% ipython --no-banner

In [1]: import numpy as np

In [2]: np.set_printoptions(suppress=True, linewidth=200)

In [3]: W0 = np.vander(np.arange(4) - 1, 4, increasing=True)

In [4]: print(W0)
[[ 1 -1  1 -1]
 [ 1  0  0  0]
 [ 1  1  1  1]
 [ 1  2  4  8]]

In [5]: B = W0[0, 0] * W0[1:] - np.outer(W0[1:, 0], W0[0])

In [6]: B
Out[6]: 
array([[ 0,  1, -1,  1],
       [ 0,  2,  0,  2],
       [ 0,  3,  3,  9]])

In [7]: np.linalg.matrix_rank(B), np.linalg.matrix_rank(W0)
Out[7]: (np.int64(3), np.int64(4))

In [8]: W0[:, 0] / W0[0, 0]
Out[8]: array([1., 1., 1., 1.])

In [9]: np.flatnonzero(~B.round(6).any(axis=1))
Out[9]: array([], dtype=int64)

In [10]: B = np.linalg.inv(W0)

In [11]: np.round(np.linalg.det(W0) * np.linalg.det(B), 2)
Out[11]: np.float64(1.0)

In [12]: np.round(np.linalg.slogdet(W0)[0], 2)
Out[12]: np.float64(1.0)

In [13]: round(float(np.linalg.cond(W0)), 2)
Out[13]: 17.32

In [14]: proj = np.triu(np.array([[4, -5, -1, 3], [-2, -2, 5, 2], [-4, 2, 5, -1], [-5, -1, 3, -5]]), 1) + np.eye(4)

In [15]: B = proj @ W0 @ np.linalg.inv(proj)

In [16]: proj @ W0 - W0 @ proj
Out[16]: 
array([[ -3.,  10.,  17.,  23.],
       [  7.,  14.,  14.,  18.],
       [ -1.,   3.,  -8., -12.],
       [  0.,   5.,  -9.,  -3.]])

In [17]: np.trace(B), np.trace(W0)
Out[17]: (np.float64(10.0), np.int64(10))

In [18]: J = np.loadtxt("a.csv", delimiter=",")

In [19]: J
Out[19]: 
array([[ 0.,  0.,  0.],
       [ 0.,  2.,  0.],
       [-4.,  0.,  0.],
       [ 0.,  0.,  0.]])

In [20]: # rows 0 and 3 are equal

In [21]: rk = np.linalg.matrix_rank(J)

In [22]: rk
Out[22]: np.int64(2)

In [23]: N = np.linalg.svd(J)[2][rk:].T

In [24]: N @ N.T
Out[24]: 
array([[0., 0., 0.],
       [0., 0., 0.],
       [0., 0., 1.]])

In [25]: [int(np.linalg.matrix_rank(np.delete(J, i, axis=0))) for i in range(4)]
Out[25]: [2, 1, 1, 2]

In [26]: [int(np.linalg.matrix_rank(J[:i])) for i in range(1, len(J) + 1)]
Out[26]: [0, 1, 2, 2]

In [27]: np.linalg.norm(J, axis=1).argmax()
Out[27]: np.int64(2)

In [28]: np.linalg.norm(J, axis=2)
AxisError: axis 2 is out of bounds for array of dimension 2


In [29]: round(float(np.linalg.norm(J, 2)), 2)
Out[29]: 4.0

In [30]: print([round(float(x), 2) for x in np.linalg.svd(J, compute_uv=False)[:3]])
[4.0, 2.0, 0.0]

In [31]: print(np.linalg.cond(J) > 100)
True

In [32]: np.argsort(-np.linalg.norm(J, axis=0).round(6), kind="stable")[:3]
Out[32]: array([0, 1, 2])

In [33]: Uu, sigma, Vt = np.linalg.svd(J)

In [34]: evecs = Vt[:(sigma > 1e-8).sum()]

In [35]: rng = np.random.default_rng(50116)

In [36]: x0 = J[0] + 5 * J[2] + rng.integers(2) * np.eye(3)[2]

In [37]: x0
Out[37]: array([-20.,   0.,   0.])

In [38]: np.diag(evecs.T @ evecs)
Out[38]: array([1., 1., 0.])

In [39]: round(float(np.linalg.norm(x0 - evecs.T @ evecs @ x0)), 2)
Out[39]: 0.0

In [40]: np.round(J @ np.linalg.pinv(J) @ J, 2)
Out[40]: 
array([[ 0.,  0.,  0.],
       [ 0.,  2.,  0.],
       [-4.,  0.,  0.],
       [ 0.,  0.,  0.]])

In [41]: print(np.abs(np.diag(np.linalg.qr(J)[1])) > 1e-9)
[ True  True False]

In [42]: np.linalg.inv(J)
LinAlgError: Last 2 dimensions of the array must be square


In [43]: round(np.trace(np.linalg.pinv(J) @ J), 2)
Out[43]: np.float64(2.0)

In [44]: sigma = 5 * 0.5 ** np.arange(3)

In [45]: O, _ = np.linalg.qr(np.array([[-0.2, 1.2, -0.7], [1.3, -0.1, 0.5], [-1.2, 1.5, -1.1]]))

In [46]: m1 = rng.normal(size=(18, 3)) * sigma @ O

In [47]: m1.round(2)
Out[47]: 
array([[-2.01, -2.68, -2.9 ],
       [ 2.38, -0.14,  4.44],
       [ 0.44,  3.52,  0.73],
       [ 0.37, -6.67, -3.87],
       [-0.6 ,  4.06, -0.31],
       [ 0.42,  3.45,  4.93],
       [ 2.16, -2.68,  1.33],
       [-0.79, -2.1 , -3.38],
       [-1.84, -7.42, -6.37],
       [-2.86,  0.87,  0.14],
       [ 3.23, -2.05, -0.4 ],
       [-0.97, -1.15, -0.56],
       [-3.73,  5.27,  0.4 ],
       [ 0.09, -0.65, -1.13],
       [ 1.91,  1.18,  4.13],
       [ 0.53,  1.27,  3.12],
       [ 1.27,  5.74,  5.22],
       [-2.26, -1.02, -2.81]])

In [48]: gram = np.cov(m1, rowvar=False)

In [49]: print(gram.round(2))
[[ 3.71 -0.15  3.23]
 [-0.15 13.56  8.73]
 [ 3.23  8.73 10.9 ]]

In [50]: print(np.round(np.median(m1, axis=0), 2))
[ 0.23 -0.39 -0.08]

In [51]: np.round(np.corrcoef(m1.T), 2)
Out[51]: 
array([[ 1.  , -0.02,  0.51],
       [-0.02,  1.  ,  0.72],
       [ 0.51,  0.72,  1.  ]])

In [52]: Xc = m1 - m1.mean(axis=0)

In [53]: evecs = np.linalg.svd(Xc)[2][:2]

In [54]: B = Xc - Xc @ evecs.T @ evecs

In [55]: np.linalg.norm(B, axis=1).round(6).argmax()
Out[55]: np.int64(10)

In [56]: print(np.round(np.diag(evecs.T @ evecs), 2))
[0.51 0.83 0.66]

In [57]: print(np.round(B.std(axis=0), 2))
[0.64 0.38 0.54]

In [58]: B = np.array([[-2, 3]])

In [59]: data = np.block([[np.zeros((1, 1)), B], [B.T, np.zeros((2, 2))]])

In [60]: data
Out[60]: 
array([[ 0., -2.,  3.],
       [-2.,  0.,  0.],
       [ 3.,  0.,  0.]])

In [61]: # symmetric, so the eigenvalues are real

In [62]: Uu, sigma, Vt = np.linalg.svd(data)

In [63]: evecs = Vt[:(sigma > 1e-8).sum()]

In [64]: x0 = data[1] + 5 * data[2] + rng.integers(2) * np.eye(3)[0]

In [65]: x0
Out[65]: array([13.,  0.,  0.])

In [66]: np.round(np.diag(evecs.T @ evecs), 2)
Out[66]: array([1.  , 0.31, 0.69])

In [67]: np.all(np.linalg.eigvalsh(data) > 0)
Out[67]: np.False_

In [68]: round(float(np.linalg.eigvalsh(data).min()), 2)
Out[68]: -3.61

In [69]: [round(float(np.linalg.det(data[:i, :i])), 2) + 0 for i in range(1, 4)]
Out[69]: [0.0, -4.0, 0.0]

In [70]: np.linalg.cholesky(data)
LinAlgError: Matrix is not positive definite


In [71]: np.linalg.lstsq(data[:-1].T, data[-1])[2]
Out[71]: np.int32(2)

In [72]: print(np.round(data @ np.linalg.pinv(data) @ data, 2) + 0)
[[ 0. -2.  3.]
 [-2.  0.  0.]
 [ 3.  0.  0.]]
